>>> import numpy as np
>>> np.set_printoptions(precision=1, suppress=True, linewidth=160)
>>> Y = np.array([[2, 1, -2], [2, -1, 2], [-1, -1, -1]])
>>> m1 = Y - Y.T
>>> print(m1)
[[ 0 -1 -1]
 [ 1  0  3]
 [ 1 -3  0]]
>>> # antisymmetric, zero diagonal
>>> Uu, sv, Vt = np.linalg.svd(m1)
>>> print(np.argmax(sv[:-1] / (sv[1:] + 1e-6)) + 1)
2
>>> print(sv.round(1) + 0)
[3.3 3.3 0. ]
>>> Y = Uu[:, :2] @ np.diag(sv[:2]) @ Vt[:2]
>>> print(round(np.linalg.norm(m1 - Y) / np.linalg.norm(m1), 1))
0.0
>>> print(Y.round(1) + 0)
[[ 0. -1. -1.]
 [ 1.  0.  3.]
 [ 1. -3.  0.]]
>>> print(np.linalg.matrix_rank(m1, rtol=0.05))
2
>>> feats = np.array([[1, 3, 1, 0], [3, 9, 3, 0], [1, 3, 1, 0], [0, 0, 0, 0]])
>>> theta = np.radians(90)
>>> Rm = np.eye(4)
>>> Rm[1, 1] = Rm[3, 3] = np.cos(theta)
>>> Rm[1, 3], Rm[3, 1] = -np.sin(theta), np.sin(theta)
>>> print(Rm.round(1) + 0)
[[ 1.  0.  0.  0.]
 [ 0.  0.  0. -1.]
 [ 0.  0.  1.  0.]
 [ 0.  1.  0.  0.]]
>>> Y = feats @ Rm.T
>>> print(np.abs(Y - feats).max(axis=0))
[0. 9. 0. 9.]
>>> print(np.round(np.linalg.svd(feats, compute_uv=False), 1) + 0, np.round(np.linalg.svd(Y, compute_uv=False), 1) + 0)
[11.  0.  0.  0.] [11.  0.  0.  0.]
>>> evals, evecs = np.linalg.eigh(feats)
>>> print(evecs @ np.diag(evals) @ evecs.T)
[[1. 3. 1. 0.]
 [3. 9. 3. 0.]
 [1. 3. 1. 0.]
 [0. 0. 0. 0.]]
>>> print(np.linalg.eigvalsh(feats + 2 * np.eye(4)))
[ 2.  2.  2. 13.]
>>> print(np.abs(evecs[:, -1]).round(6).argmax())
1
>>> Uu, sv, Vt = np.linalg.svd(feats)
>>> print(np.argmax(sv[:-1] / (sv[1:] + 1e-6)) + 1)
1
>>> Y = Uu[:, :1] @ np.diag(sv[:1]) @ Vt[:1]
>>> print(np.round(np.abs(feats - Y).max(), 1))
0.0
>>> print(np.round(np.linalg.norm(feats - Y, 2), 1), np.round(sv[1], 1))
0.0 0.0
>>> vec = np.array([8, 2, 8, -7])
>>> print((feats @ vec).argmax())
1
>>> print(feats @ np.eye(4)[3])
[0. 0. 0. 0.]
>>> print(feats @ np.ones(4))
[ 5. 15.  5.  0.]
>>> print(feats * vec)
[[ 8  6  8  0]
 [24 18 24  0]
 [ 8  6  8  0]
 [ 0  0  0  0]]
>>> print(feats @ (2 * vec))
[ 44 132  44   0]
>>> print(np.sign((feats @ vec).round(6)))
[1 1 1 0]
>>> print(np.einsum("ij,j->i", feats, vec))
[22 66 22  0]
>>> print(np.abs(np.diag(np.linalg.qr(feats)[1])) > 1e-9)
[ True False False False]
>>> print(feats @ np.linalg.pinv(feats) @ feats)
[[1. 3. 1. 0.]
 [3. 9. 3. 0.]
 [1. 3. 1. 0.]
 [0. 0. 0. 0.]]
>>> print(np.unique(feats.round(6), axis=0).shape)
(3, 4)
>>> M = np.array([[0, 0, 0, -2], [0, 0, 2, 0], [0, 1, 0, 0], [1, 0, 0, 0]])
>>> print(M)
[[ 0  0  0 -2]
 [ 0  0  2  0]
 [ 0  1  0  0]
 [ 1  0  0  0]]
>>> proj = np.triu(np.array([[1, 2, 2], [1, 1, 0], [1, 1, 0]]), 1) + np.eye(3)
>>> Y = proj @ m1 @ np.linalg.inv(proj)
>>> print(np.round(np.linalg.det(Y), 1))
-0.0
>>> print(np.linalg.matrix_rank(Y))
2
>>> print(proj @ m1 - m1 @ proj)
[[ 4. -6.  6.]
 [ 0. -2. -2.]
 [ 0. -2. -2.]]
>>> print((np.linalg.matrix_power((M != 0) + (M.T != 0) + np.eye(4), 4) > 0).astype(int))
[[1 0 0 1]
 [0 1 1 0]
 [0 1 1 0]
 [1 0 0 1]]
>>> print(np.flatnonzero(np.linalg.matrix_power((M != 0) + (M.T != 0) + np.eye(4), 4)[3]))
[0 3]
>>> print((M != 0).astype(int))
[[0 0 0 1]
 [0 0 1 0]
 [0 1 0 0]
 [1 0 0 0]]
>>> print(round(np.linalg.det(M), 1))
-4.0
>>> print(np.sort(np.linalg.eigvals(M).real))
[-1.4  0.   0.   1.4]
>>> print(np.linalg.svd(M, compute_uv=False))
[2. 2. 1. 1.]
>>> data = np.loadtxt("run7.csv", delimiter=",")
>>> print(data)
[[4. 1. 0. 0.]
 [0. 4. 1. 0.]
 [0. 0. 4. 1.]
 [0. 0. 0. 4.]]
>>> proj = np.triu(np.array([[0, 1, 1, 0], [1, 2, 2, 0], [2, 0, 1, 0], [0, 1, 1, 2]]), 1) + np.eye(4)
>>> Y = proj @ data @ np.linalg.inv(proj)
>>> print(round(np.linalg.det(Y), 1))
256.0
>>> print(np.linalg.matrix_rank(Y))
4
>>> print(np.poly(Y))
[   1.  -16.   96. -256.  256.]
>>> Y = np.array([[-1, 3, -5], [-1, 4, -3], [2, -5, 3], [1, -3, 5]])
>>> print(np.linalg.matrix_rank(np.vstack([data, Y.T])))
4
>>> print(Y.T @ data.T)
[[ -5.  -2.   9.   4.]
 [ 16.  11. -23. -12.]
 [-23.  -9.  17.  20.]]
>>> Y @ data
Traceback (most recent call last):
  File "<python-input-65>", line 1, in <module>
    Y @ data
    ~~^~~~~~
ValueError: matmul: Input operand 1 has a mismatch in its core dimension 0, with gufunc signature (n?,k),(k,m?)->(n?,m?) (size 4 is different from 3)
>>> print(np.einsum("ij->j", data))
[4. 5. 5. 5.]
>>> J = np.load("test4.npy")
>>> print(J)
[[ -5.6   2.8  -0.8]
 [ -2.9   1.4   0.2]
 [ -1.5   0.7   0.6]
 [  0.1   0.    1. ]
 [  0.8  -0.3   1.1]
 [  0.9  -0.2   0.8]
 [  0.6  -0.1   0.4]
 [  0.1   0.    0.1]
 [ -1.5  -0.7  -0.9]
 [ -1.5  -6.8  -0.6]
 [  2.5 -17.1   1.9]]
>>> d = np.linalg.norm(J[:, None] - J[None], axis=-1)
>>> print((d + 1e9 * np.eye(11)).round(6).argmin(axis=1))
[1 2 1 4 5 4 5 6 7 8 9]
>>> print(d[6].round(6).argsort(kind="stable")[:4])
[6 5 7 4]
>>> print(np.linalg.matrix_rank(d ** 2))
5
>>> print(d.mean(axis=1).argmax())
10
>>> print(d[6])
[ 6.9  3.8  2.3  0.8  0.8  0.5  0.   0.6  2.5  7.1 17.2]
>>> print(np.linalg.norm(J, axis=1))
[ 6.3  3.2  1.8  1.   1.4  1.2  0.7  0.1  1.9  7.  17.4]
>>> print(d.shape)
(11, 11)
>>> rng = np.random.default_rng(4675)
>>> idx = rng.integers(0, 2, 3)
>>> A = np.triu((idx[:, None] == idx) & (rng.random((3, 3)) < 0.8), 1).astype(int)
>>> A += A.T
>>> print(A)
[[0 0 0]
 [0 0 1]
 [0 1 0]]
>>> # symmetric, so the eigenvalues are real
>>> print(np.abs(np.diag(np.linalg.qr(A)[1])) > 1e-9)
[False  True  True]
>>> print(np.unique(A.round(6), axis=0).shape)
(3, 3)
>>> idx = rng.permutation(3)
>>> print(idx)
[1 2 0]
>>> Y = A[idx][:, idx]
>>> print(np.sort(np.abs(np.linalg.eigvals(Y))))
[0. 1. 1.]
>>> evals, evecs = np.linalg.eigh(A)
>>> print(np.linalg.eigvalsh(A + 4 * np.eye(3)))
[3. 4. 5.]
>>> print(np.round(evecs.T @ evecs, 1) + 0)
[[1. 0. 0.]
 [0. 1. 0.]
 [0. 0. 1.]]
>>> print(np.linalg.svd(A, compute_uv=False))
[1. 1. 0.]
>>> print(evals.sum(), np.trace(A))
0.0 0
>>> Uu, sv, Vt = np.linalg.svd(A)
>>> evecs = Vt[:(sv > 1e-8).sum()]
>>> vec = A[0] + 4 * A[2] + rng.integers(2) * np.eye(3)[2]
>>> print(vec)
[0. 4. 1.]
>>> print(round(np.linalg.norm(vec - evecs.T @ evecs @ vec), 1))
0.0
>>> print(np.diag(evecs.T @ evecs))
[0. 1. 1.]
>>> print(np.allclose(evecs.T @ evecs @ vec, vec))
True
>>> print([round(float(np.linalg.det(A[:i, :i])), 2) + 0 for i in range(1, 4)])
[0.0, 0.0, 0.0]
>>> try:
...     np.linalg.cholesky(A)
... except np.linalg.LinAlgError as e:
...     print("failed:", e)
... 
failed: Matrix is not positive definite
>>> mat = np.load("w.npy")
>>> print(mat)
[[ 2 -1  0  2]
 [ 0  2  2 -1]
 [ 1  0 -2 -1]
 [ 0 -2  1  0]]
>>> q = mat.astype(float).copy()
>>> for j in range(4):
...     q[:, j] -= q[:, :j] @ (q[:, :j].T @ q[:, j])
...     q[:, j] /= np.linalg.norm(q[:, j])
... 
>>> print(np.round(q.T @ q, 1) + 0)
[[1. 0. 0. 0.]
 [0. 1. 0. 0.]
 [0. 0. 1. 0.]
 [0. 0. 0. 1.]]
>>> print(np.round(q.T @ mat, 1) + 0)
[[ 2.2 -0.9 -0.9  1.3]
 [ 0.   2.9  0.4 -1. ]
 [ 0.   0.   2.8  0.6]
 [ 0.   0.   0.   1.7]]
>>> idx = rng.permutation(4)
>>> Y = mat[:, idx] * rng.choice([-1, 1], 4)
>>> print(Y)
[[-2  0  1 -2]
 [ 1  2 -2  0]
 [ 1 -2  0 -1]
 [ 0  1  2  0]]
>>> Uu, _, Vt = np.linalg.svd(mat.T @ Y)
>>> print(np.round(Uu @ Vt, 1) + 0)
[[ 0.  0.  0. -1.]
 [ 0.  0. -1.  0.]
 [ 0.  1.  0.  0.]
 [-1.  0.  0.  0.]]
>>> print(np.round(np.linalg.lstsq(mat, Y)[0], 1) + 0)
[[ 0.  0.  0. -1.]
 [ 0.  0. -1.  0.]
 [ 0.  1.  0.  0.]
 [-1.  0.  0.  0.]]
>>> Y = mat / np.sqrt((mat ** 2).mean(axis=1, keepdims=True))
>>> print(mat - mat.mean(axis=1, keepdims=True))
[[ 1.2 -1.8 -0.8  1.2]
 [-0.8  1.2  1.2 -1.8]
 [ 1.5  0.5 -1.5 -0.5]
 [ 0.2 -1.8  1.2  0.2]]
>>> print(np.linalg.norm(Y, axis=1))
[2. 2. 2. 2.]
>>> proj = np.triu(np.array([[6, 8, 0, 8], [9, 4, 0, 7], [6, 5, 7, 1], [5, 0, 6, 3]]), 1) + np.eye(4)
>>> Y = proj @ mat @ np.linalg.inv(proj)
>>> print(np.round(np.poly(Y), 1) + 0)
[ 1. -2. -5.  0. 31.]
>>> print(round(float(np.linalg.det(Y)), 1))
31.0
>>> K = np.array([[-8.7, 1.0, -7.0], [8.0, 4.3, -5.0], [-9.0, 1.0, -6.7]])
>>> proj = np.triu(np.array([[2, -1, 2], [0, 1, -1], [2, -2, -2]]), 1) + np.eye(3)
>>> Y = proj @ K @ np.linalg.inv(proj)
>>> print(np.poly(Y))
[  1.   11.1 -73.9  21.2]
>>> print(proj @ K - K @ proj)
[[-26. -11.  10.]
 [  9.   7.  -5.]
 [  0.  -9.  19.]]
